In [1]: import numpy as np

In [2]: from numpy import linalg as LA

In [3]: np.set_printoptions(precision=2, suppress=True, linewidth=200)

In [4]: rd = lambda a: np.round(a, 2) + 0

In [5]: data = np.loadtxt("block12.csv", delimiter=",")

In [6]: print(data)
[[-0.01 -0.09 -0.99  1.01 -2.22  2.2  -2.16]
 [-0.18  0.15 -0.88  0.95 -1.88  1.98 -1.94]
 [ 0.02  0.02 -1.    0.63 -1.55  1.53 -1.57]
 [ 0.19  0.15  1.02 -1.19  2.26 -2.04  2.25]
 [-0.05  0.07 -1.24  1.13 -2.29  2.45 -2.52]
 [ 0.09 -0.11  2.76 -2.75  5.43 -5.21  5.19]
 [-0.03  0.1   0.68 -0.7   1.28 -1.28  1.48]
 [ 0.    0.07 -1.24  1.33 -2.47  2.62 -2.41]
 [-0.16  0.07  0.36 -0.4   0.9  -0.84  0.96]
 [-0.11  0.06  1.34 -1.47  2.68 -2.78  2.8 ]
 [-0.13 -0.1   0.44 -0.26  0.59 -0.76  0.78]
 [ 0.17 -0.17  2.22 -2.14  4.54 -4.2   4.37]
 [ 0.04  0.06 -2.06  2.08 -4.26  4.38 -4.31]
 [-0.08 -0.17  0.18 -0.13  0.37 -0.37  0.32]
 [-0.29  0.05  0.58 -0.78  1.43 -1.28  1.47]
 [ 0.13 -0.01 -0.92  0.99 -1.58  1.67 -1.85]
 [ 0.04  0.04 -1.1   1.09 -1.95  2.04 -2.08]
 [ 0.05  0.07 -1.46  1.11 -2.5   2.22 -2.28]
 [ 0.    0.17  0.08  0.29 -0.31  0.19 -0.34]
 [-0.18 -0.06 -1.23  1.22 -2.46  2.5  -2.36]
 [ 0.13 -0.06 -1.14  1.25 -2.54  2.46 -2.74]
 [-0.05 -0.08  1.06 -1.07  1.99 -2.    1.98]]

In [7]: D = LA.norm(data[:, None] - data[None], axis=-1)

In [8]: print(LA.matrix_rank(D ** 2))
9

In [9]: print(D.shape)
(22, 22)

In [10]: print(np.flatnonzero(D[19] < D.mean() / 2))
[ 0  1  2  4  7 15 16 17 19 20]

In [11]: print(D[19].round(6).argsort(kind="stable")[:4])
[19  7  4 17]

In [12]: print(D.mean(axis=1).argmax())
5

In [13]: print(np.unravel_index(D.round(6).argmax(), D.shape))
(np.int64(5), np.int64(12))

In [14]: X = np.load("arr.npy")

In [15]: print(rd(X))
[[-2.07 -0.67  2.06  0.2 ]
 [-1.93  1.61  0.8   1.44]
 [ 2.27 -0.11 -1.83 -0.7 ]
 [ 2.27 -0.66 -1.56 -1.  ]
 [-0.46 -2.28  1.52 -1.14]
 [ 2.   -1.48 -0.93 -1.39]
 [ 2.18  0.36 -1.99 -0.41]
 [-1.32 -1.73  1.97 -0.59]
 [ 1.65  1.38 -2.07  0.31]
 [ 2.22 -0.92 -1.39 -1.14]
 [ 2.24 -0.82 -1.45 -1.09]
 [ 2.05 -1.4  -1.   -1.36]
 [-1.67  1.91  0.44  1.53]
 [-1.11 -1.91  1.88 -0.75]
 [-0.21 -2.36  1.36 -1.25]
 [-1.06 -1.95  1.86 -0.79]
 [ 2.25  0.   -1.88 -0.64]
 [-2.05 -0.7   2.06  0.19]
 [-1.18 -1.86  1.91 -0.71]
 [-1.94  1.58  0.83  1.43]
 [-2.09 -0.61  2.05  0.25]
 [ 1.92 -1.61 -0.79 -1.44]
 [-2.27  0.13  1.82  0.71]
 [ 1.08 -2.3   0.25 -1.58]
 [-0.7   2.4  -0.62  1.53]
 [-1.56  2.02  0.29  1.56]
 [ 0.46  2.28 -1.52  1.14]
 [ 1.91  1.   -2.09  0.02]
 [ 0.13 -2.42  1.1  -1.38]]

In [16]: Ac = X - X.mean(axis=0)

In [17]: evecs = LA.svd(Ac)[2][:2]

In [18]: B = Ac - Ac @ evecs.T @ evecs

In [19]: print(LA.norm(B, axis=1).round(6).argmax())
0

In [20]: print(rd(np.diag(evecs.T @ evecs)))
[0.58 0.66 0.49 0.28]

In [21]: print(rd(np.cov(Ac @ evecs.T, rowvar=False)))
[[5.37 0.  ]
 [0.   3.72]]

In [22]: F = np.loadtxt("x.csv", delimiter=",")

In [23]: print(F)
[[ 2.26 -3.65  1.21 -1.57  2.77]
 [ 1.6  -2.77  2.01 -0.89  1.79]
 [ 1.8  -1.07  1.01 -2.97  0.87]
 [ 2.3  -2.94  2.6  -0.34  3.59]
 [ 0.84  1.22  1.27  3.12 -4.14]
 [ 1.52 -1.78  2.1  -1.01  0.76]
 [ 2.11 -1.24  0.78  3.05 -5.  ]
 [ 1.5  -2.85  2.1  -1.08  2.39]
 [-0.67 -2.01  1.95 -3.34  3.24]
 [ 0.98  0.4   2.54 -1.11  1.32]
 [ 0.26  0.58  4.16  2.95 -5.85]
 [ 1.33  0.44  2.61  3.22 -5.49]
 [ 2.07  0.78  0.88  3.09 -4.48]
 [ 1.15 -0.73  1.74  4.61 -4.73]
 [ 1.56 -2.24  2.75 -2.82  1.21]
 [ 1.04 -2.82  1.87 -0.71  2.77]
 [ 2.49 -2.21  2.24 -1.79  0.68]
 [ 1.69 -4.27  3.6  -2.42  2.84]
 [-0.41 -1.29 -0.06 -0.49  1.44]
 [ 0.69  0.38  1.17  2.03 -4.04]]

In [24]: Ac = F - F.mean(axis=0)

In [25]: evecs = LA.svd(Ac)[2][:2]

In [26]: B = Ac - Ac @ evecs.T @ evecs

In [27]: print(LA.norm(B, axis=1).round(6).argmax())
10

In [28]: print(rd((Ac @ evecs.T).std(axis=0)))
[4.23 1.13]

In [29]: print(rd(B.std(axis=0)))
[0.63 0.38 0.94 0.59 0.49]

In [30]: G = np.cov(F, rowvar=False)

In [31]: print(rd(LA.eigvalsh(G)[::-1]))
[18.87  1.35  1.04  0.68  0.38]

In [32]: print(rd(np.polyfit(F[:, 3], F[:, 2], 1)))
[-0.05  1.93]

In [33]: print(np.argsort(-F.std(axis=0).round(6), kind="stable"))
[4 3 1 2 0]

In [34]: print(rd(F.std(axis=0)))
[0.83 1.57 0.97 2.42 3.35]

In [35]: print(rd(np.corrcoef(F[:, 3], F[:, 2])[0, 1]))
-0.13

In [36]: print(rd(G))
[[ 0.73 -0.44  0.04 -0.07  0.19]
 [-0.44  2.6  -0.26  2.73 -4.43]
 [ 0.04 -0.26  0.98 -0.31  0.23]
 [-0.07  2.73 -0.31  6.18 -7.68]
 [ 0.19 -4.43  0.23 -7.68 11.83]]

In [37]: print(np.argwhere(np.triu(np.abs(np.corrcoef(F.T)) > 0.8, 1)))
[[3 4]]

In [38]: print(G.shape)
(5, 5)

In [39]: print(rd(np.corrcoef(F.T)))
[[ 1.   -0.32  0.05 -0.03  0.07]
 [-0.32  1.   -0.16  0.68 -0.8 ]
 [ 0.05 -0.16  1.   -0.13  0.07]
 [-0.03  0.68 -0.13  1.   -0.9 ]
 [ 0.07 -0.8   0.07 -0.9   1.  ]]

In [40]: print(rd(np.median(F, axis=0)))
[ 1.51 -1.54  1.98 -0.8   1.04]

In [41]: Z = F[[1, 10]].astype(float)

In [42]: for _ in range(3):
    ...:     lab = LA.norm(F[:, None] - Z, axis=-1).argmin(axis=1)
    ...:     Z = np.array([F[lab == j].mean(axis=0) for j in range(2)])
    ...: 

In [43]: print(lab)
[0 0 0 0 1 0 1 0 0 0 1 1 1 1 0 0 0 0 0 1]

In [44]: print(rd(Z[1] - Z[0]))
[-0.15  2.47 -0.19  4.73 -6.79]

In [45]: print(rd(Z))
[[ 1.36 -2.27  1.99 -1.58  1.97]
 [ 1.21  0.2   1.8   3.15 -4.82]]

In [46]: print(np.bincount(lab))
[13  7]

In [47]: print(np.abs(Z[1] - Z[0]).argmax())
4

In [48]: W0 = np.array([[1, 1, -1, -1, -1, -1, 1, 1],
    ...:     [1, -1, -1, 1, 1, -1, -1, 1],
    ...:     [1, -1, -1, 1, -1, 1, 1, -1],
    ...:     [1, 1, -1, -1, 1, 1, -1, -1],
    ...:     [1, -1, 1, -1, 1, -1, 1, -1],
    ...:     [1, 1, 1, 1, -1, -1, -1, -1],
    ...:     [1, 1, 1, 1, 1, 1, 1, 1]])

In [49]: rng = np.random.default_rng(48)

In [50]: B = W0 + rng.integers(-2, 3, (7, 1)) @ rng.integers(-2, 3, (1, 8))

In [51]: print(B)
[[-1 -3 -3 -5 -5 -3  1  5]
 [ 0 -3 -2 -1 -1 -2 -1  3]
 [ 1 -1 -1  1 -1  1  1 -1]
 [ 1  1 -1 -1  1  1 -1 -1]
 [ 2  1  2  1  3  0  1 -3]
 [ 1  1  1  1 -1 -1 -1 -1]
 [-1 -3 -1 -3 -3 -1  1  5]]

In [52]: print(LA.matrix_rank(B - W0, tol=1e-8))
1

In [53]: print(np.abs(B - W0).sum(axis=1))
[22 11  0  0 11  0 22]

In [54]: print(rd(LA.svd(B - W0, compute_uv=False)))
[13.78  0.    0.    0.    0.    0.    0.  ]

In [55]: t3 = np.stack([W0, -3 * W0, W0[::-1]])

In [56]: print(t3.shape)
(3, 7, 8)

In [57]: print(LA.matrix_rank(t3.reshape(3, -1)))
2

In [58]: print(rd(LA.norm(t3, axis=(1, 2))))
[ 7.48 22.45  7.48]

In [59]: print(t3.sum(axis=0))
[[-1 -1  3  3  3  3 -1 -1]
 [-1  3  3 -1 -3  1  1 -3]
 [-1  1  3 -3  3 -3 -1  1]
 [-1 -1  1  1 -1 -1  1  1]
 [-1  1 -3  3 -3  3 -1  1]
 [-1 -3 -3 -1  3  1  1  3]
 [-1 -1 -3 -3 -3 -3 -1 -1]]

In [60]: B = np.array([[0, 5], [8, 8], [6, 8], [3, 7], [3, 5], [0, 9], [5, 3], [2, 7]])

In [61]: print(W0 @ B)
[[  3  -6]
 [-11  -4]
 [-11  -4]
 [ -5   2]
 [  1 -10]
 [  7   4]
 [ 27  52]]

In [62]: print(np.einsum("ij->j", W0))
[ 7  1 -1  1  1 -1  1 -1]

In [63]: print(B.T @ W0.T)
[[  3 -11 -11  -5   1   7  27]
 [ -6  -4  -4   2 -10   4  52]]

In [64]: print(np.einsum("ij,ij->i", W0, W0))
[8 8 8 8 8 8 8]

In [65]: print(np.vstack([W0, B.T]).shape)
(9, 8)

In [66]: print(np.einsum("ik,kj->ji", W0, B))
[[  3 -11 -11  -5   1   7  27]
 [ -6  -4  -4   2 -10   4  52]]

In [67]: arr = np.loadtxt("mat.csv", delimiter=",")

In [68]: print(arr)
[[-2.2  0.   0.9  0.1 -0.8]
 [-0.3 -1.3 -1.6  0.8  0.7]
 [-1.   0.3 -1.   1.3  0.4]
 [-0.6 -0.2  0.3 -0.6  0.5]
 [-2.5 -0.1  0.5  1.7 -1.7]
 [-0.2 -2.5  0.4 -1.1  0.6]
 [ 0.9  0.7  2.  -2.5  1.4]
 [-0.7  0.   0.7 -0.6 -1.3]
 [-1.1 -0.9 -0.2 -0.8 -1.5]
 [-3.5 -1.5 -2.   2.  -3. ]
 [-0.3  0.7  0.5 -1.8 -0.2]
 [-0.6 -1.1 -0.6 -2.  -0.3]
 [-0.7  0.5 -0.7  0.2  0.8]
 [ 2.   0.   1.5  0.  -1.7]
 [ 0.7  1.1  0.9 -0.4 -0.9]
 [-0.4  0.7  0.6  1.3  0.2]
 [-2.3 -1.3 -0.8  1.9 -1.5]
 [-1.1 -0.7  0.1 -0.1 -0.1]
 [ 1.4 -1.2 -0.4  0.3  0.2]
 [-0.6 -0.4  0.6 -0.1 -1.1]
 [-0.7  0.2 -0.3  0.7  0. ]
 [-2.1 -1.2 -0.9 -0.4  0.4]
 [-0.3  1.9 -1.2 -0.1  1.2]
 [-0.2 -0.2 -1.3 -1.4  0.3]
 [ 0.8 -0.6 -0.3 -0.7  1. ]
 [-0.8 -0.9 -1.8  0.7  0.6]
 [ 0.4 -0.6 -0.2 -1.4  0.8]
 [-0.2  1.1  1.8 -0.8  1.2]]

In [69]: hat = arr @ LA.solve(arr.T @ arr, arr.T)

In [70]: print(np.trace(hat))
5.0

In [71]: print(rd(hat @ arr[:, 1]))
[ 0.  -1.3  0.3 -0.2 -0.1 -2.5  0.7  0.  -0.9 -1.5  0.7 -1.1  0.5  0.   1.1  0.7 -1.3 -0.7 -1.2 -0.4  0.2 -1.2  1.9 -0.2 -0.6 -0.9 -0.6  1.1]

In [72]: print(rd(np.diag(hat)))
[0.21 0.16 0.1  0.05 0.24 0.4  0.27 0.11 0.17 0.43 0.18 0.25 0.08 0.33 0.13 0.13 0.18 0.06 0.17 0.06 0.03 0.19 0.34 0.21 0.07 0.13 0.08 0.25]

In [73]: print(np.allclose(hat @ hat, hat))
True

In [74]: G = np.cov(arr, rowvar=False)

In [75]: print(np.argwhere(np.triu(np.abs(np.corrcoef(arr.T)) > 0.8, 1)))
[]

In [76]: print(np.median(arr, axis=0))
[-0.6 -0.2 -0.2 -0.1  0.2]

In [77]: print(rd(arr.std(axis=0)))
[1.18 0.94 1.03 1.14 1.07]

In [78]: print(rd(np.corrcoef(arr[:, 1], arr[:, 3])[0, 1]))
-0.12

In [79]: print(rd(G))
[[ 1.44  0.3   0.5  -0.72  0.6 ]
 [ 0.3   0.92  0.4  -0.14  0.26]
 [ 0.5   0.4   1.09 -0.49  0.01]
 [-0.72 -0.14 -0.49  1.35 -0.55]
 [ 0.6   0.26  0.01 -0.55  1.2 ]]

In [80]: K = (rng.random((5, 5)) < 0.3) + np.eye(5)

In [81]: K /= K.sum(axis=1, keepdims=True)

In [82]: print(rd(K))
[[0.25 0.25 0.25 0.25 0.  ]
 [0.   1.   0.   0.   0.  ]
 [0.   0.   1.   0.   0.  ]
 [0.   0.   0.   0.5  0.5 ]
 [0.33 0.   0.   0.33 0.33]]

In [83]: W1 = np.array([[0, -3, 2, 1],
    ...:     [-1, -1, 5, 1],
    ...:     [4, 4, -2, 0],
    ...:     [2, 2, 1, -1],
    ...:     [4, -5, 5, -3]])

In [84]: b = np.array([3, -2, -2, 1])

In [85]: act = np.maximum(K @ W1 + b, 0)

In [86]: print(rd(act))
[[4.25 0.   0.   1.25]
 [2.   0.   3.   2.  ]
 [7.   2.   0.   1.  ]
 [6.   0.   1.   0.  ]
 [5.   0.   0.67 0.  ]]

In [87]: print(LA.matrix_rank(act))
4

In [88]: Z = np.array([[0, 1, 1], [0, 0, 2], [0, 1, 2], [1, 2, 0]])

In [89]: print(rd(act @ Z))
[[ 1.25  6.75  4.25]
 [ 2.    9.    8.  ]
 [ 1.    9.   11.  ]
 [ 0.    7.    8.  ]
 [ 0.    5.67  6.33]]
